$ python -q
>>> import numpy as np
>>> np.set_printoptions(suppress=True, linewidth=160)
>>> B = np.array([[1, 1], [1, -1]])
>>> rng = np.random.default_rng(938785)
>>> F = np.kron(B, np.kron(B, B))[rng.permutation(8)][:4]
>>> F
array([[ 1, -1,  1, -1,  1, -1,  1, -1],
       [ 1,  1, -1, -1, -1, -1,  1,  1],
       [ 1, -1, -1,  1,  1, -1, -1,  1],
       [ 1,  1,  1,  1, -1, -1, -1, -1]])
>>> u = np.array([1, 1, -2])
>>> np.correlate(F[1], F[0], "full")
array([-1,  0,  1,  0,  1,  0, -1,  0,  1,  0, -1,  0, -1,  0,  1])
>>> np.polyval(u, F[1])
array([ 0,  0, -2, -2, -2, -2,  0,  0])
>>> np.cross(F[1, :3], F[0, :3])
array([ 0, -2, -2])
>>> X = np.loadtxt("a.csv", delimiter=",")
>>> X.round(2)
array([[-0.53,  0.57, -0.41,  0.14,  0.46],
       [ 0.09, -0.55, -0.19,  0.71,  0.39],
       [ 0.44, -0.12, -0.15, -0.56,  0.68],
       [-0.18, -0.36, -0.79, -0.28, -0.36],
       [-0.7 , -0.48,  0.38, -0.3 ,  0.21]])
>>> vec = np.array([0, 2, 0, -2, 2])
>>> np.round(X.T @ (X @ vec), 2) + 0
array([ 0.,  2.,  0., -2.,  2.])
>>> np.round(np.abs(np.linalg.eigvals(X)), 2)
array([1., 1., 1., 1., 1.])
>>> np.round(np.linalg.det(X), 2)
np.float64(1.0)
>>> proj = np.triu(np.array([[-3, -8, -7, -9, 3],
...     [2, 5, -3, 5, 8],
...     [5, -5, -6, -7, -3],
...     [-3, 2, -7, -5, 6],
...     [6, 7, 8, 5, 9]]), 1) + np.eye(5)
>>> B = proj @ X @ np.linalg.inv(proj)
>>> round(np.trace(B), 2), round(np.trace(X), 2)
(np.float64(-1.3), np.float64(-1.3))
>>> np.round(np.linalg.det(B), 2)
np.float64(1.0)
>>> idx = rng.permutation(5)
>>> idx
array([3, 0, 1, 2, 4])
>>> B = X[idx][:, idx]
>>> B.round(2)
array([[-0.28, -0.18, -0.36, -0.79, -0.36],
       [ 0.14, -0.53,  0.57, -0.41,  0.46],
       [ 0.71,  0.09, -0.55, -0.19,  0.39],
       [-0.56,  0.44, -0.12, -0.15,  0.68],
       [-0.3 , -0.7 , -0.48,  0.38,  0.21]])
>>> np.round(np.sort(np.abs(np.linalg.eigvals(B))), 2)
array([1., 1., 1., 1., 1.])
>>> np.allclose(B, X)
False
>>> round(np.trace(B), 2)
np.float64(-1.3)
>>> m1 = np.loadtxt("x.csv", delimiter=",")
>>> m1
array([[ 3.,  0.,  0.,  0.,  0.,  0.,  0.],
       [-4., -3.,  0.,  0.,  0.,  0.,  0.],
       [ 0., -1., -1.,  0.,  0.,  0.,  0.],
       [ 5.,  3.,  3., -4.,  0.,  0.,  0.],
       [ 1.,  5., -3.,  0.,  5.,  0.,  0.],
       [-3., -5.,  5., -2.,  4.,  4.,  0.],
       [-1.,  0., -4.,  1.,  3.,  3., -3.]])
>>> m1.shape
(7, 7)
>>> np.unravel_index(np.abs(m1).argmax(), m1.shape)
(np.int64(3), np.int64(0))
>>> np.round(m1.mean(axis=0), 2)
array([ 0.14, -0.14,  0.  , -0.71,  1.71,  1.  , -0.43])
>>> np.round(np.linalg.svd(m1, compute_uv=False), 2)
array([11.3 ,  9.12,  7.99,  3.8 ,  2.05,  1.33,  0.25])
>>> np.linalg.matrix_rank(m1)
np.int64(7)
>>> np.abs(m1).max()
np.float64(5.0)
>>> m1 - m1[0]
array([[ 0.,  0.,  0.,  0.,  0.,  0.,  0.],
       [-7., -3.,  0.,  0.,  0.,  0.,  0.],
       [-3., -1., -1.,  0.,  0.,  0.,  0.],
       [ 2.,  3.,  3., -4.,  0.,  0.,  0.],
       [-2.,  5., -3.,  0.,  5.,  0.,  0.],
       [-6., -5.,  5., -2.,  4.,  4.,  0.],
       [-4.,  0., -4.,  1.,  3.,  3., -3.]])
>>> np.diff(m1, axis=0)
array([[ -7.,  -3.,   0.,   0.,   0.,   0.,   0.],
       [  4.,   2.,  -1.,   0.,   0.,   0.,   0.],
       [  5.,   4.,   4.,  -4.,   0.,   0.,   0.],
       [ -4.,   2.,  -6.,   4.,   5.,   0.,   0.],
       [ -4., -10.,   8.,  -2.,  -1.,   4.,   0.],
       [  2.,   5.,  -9.,   3.,  -1.,  -1.,  -3.]])
>>> m1.sum(axis=0)
array([ 1., -1.,  0., -5., 12.,  7., -3.])
>>> u = np.array([-2, -2, 0])
>>> np.correlate(m1[1], m1[6], "full")
array([ 12.,  -3., -21., -13.,  13.,  12.,   4.,   3.,   0.,   0.,   0.,   0.,   0.])
>>> np.convolve(m1[1], u)
array([ 8., 14.,  6.,  0.,  0.,  0.,  0.,  0.,  0.])
>>> def softmax(z):
...     e = np.exp(z - z.max(axis=-1, keepdims=True))
...     return e / e.sum(axis=-1, keepdims=True)
... 
>>> np.round(softmax(m1).sum(axis=1), 2)
array([1., 1., 1., 1., 1., 1., 1.])
>>> np.round(softmax(m1[2]), 2)
array([0.17, 0.06, 0.06, 0.17, 0.17, 0.17, 0.17])
>>> np.round(softmax(m1[2] + 4), 2)
array([0.17, 0.06, 0.06, 0.17, 0.17, 0.17, 0.17])
>>> scores = m1 @ m1.T / np.sqrt(7)
>>> np.round(softmax(scores + np.triu(np.full(scores.shape, -np.inf), 1)), 2) + 0
array([[1.  , 0.  , 0.  , 0.  , 0.  , 0.  , 0.  ],
       [0.  , 1.  , 0.  , 0.  , 0.  , 0.  , 0.  ],
       [0.16, 0.5 , 0.34, 0.  , 0.  , 0.  , 0.  ],
       [0.  , 0.  , 0.  , 1.  , 0.  , 0.  , 0.  ],
       [0.  , 0.  , 0.  , 0.  , 1.  , 0.  , 0.  ],
       [0.  , 0.  , 0.  , 0.  , 0.  , 1.  , 0.  ],
       [0.  , 0.  , 0.  , 0.  , 0.  , 0.  , 1.  ]])
>>> np.round(softmax(scores)[2] @ m1, 2)
array([-1.29, -1.12, -1.33,  0.17,  1.62,  1.43, -1.1 ])
>>> softmax(scores).round(6).argmax(axis=1)
array([3, 5, 6, 3, 4, 5, 6])
>>> mat = np.load("m.npy")
>>> mat
array([[-2.15, -2.7 , -2.11, -2.68],
       [-2.81, -3.51, -2.79, -3.53],
       [-1.2 , -1.55, -1.19, -1.52],
       [-1.44, -1.75, -1.43, -1.77],
       [-1.7 , -2.08, -1.72, -2.13],
       [-5.44, -6.81, -5.47, -6.8 ],
       [-3.04, -3.75, -3.02, -3.8 ],
       [-4.89, -6.13, -4.9 , -6.14],
       [-0.63, -0.82, -0.62, -0.81],
       [ 1.72,  2.13,  1.72,  2.14],
       [ 4.43,  5.57,  4.45,  5.61],
       [ 0.21,  0.3 ,  0.2 ,  0.3 ],
       [ 0.73,  0.88,  0.69,  0.9 ],
       [ 7.68,  9.6 ,  7.67,  9.61]])
>>> cov = np.cov(mat, rowvar=False)
>>> np.argsort(-mat.std(axis=0).round(6), kind="stable")
array([3, 1, 2, 0])
>>> cov.shape
(4, 4)
>>> round(np.corrcoef(mat[:, 1], mat[:, 2])[0, 1], 2)
np.float64(1.0)
>>> np.round(np.corrcoef(mat.T), 2)
array([[1., 1., 1., 1.],
       [1., 1., 1., 1.],
       [1., 1., 1., 1.],
       [1., 1., 1., 1.]])
>>> np.round(np.median(mat, axis=0), 2)
array([-1.32, -1.65, -1.31, -1.64])
>>> Xc = (mat - mat.mean(axis=0)) / mat.std(axis=0)
>>> np.round(Xc.std(axis=0), 2)
array([1., 1., 1., 1.])
>>> c = np.linalg.lstsq(np.delete(Xc, 0, axis=1), Xc[:, 0])[0]
>>> c.round(2)
array([0.05, 0.42, 0.53])
>>> round(float(1 - np.var(Xc[:, 0] - np.delete(Xc, 0, axis=1) @ c)), 2)
1.0
>>> np.abs(c).argmax()
np.int64(2)
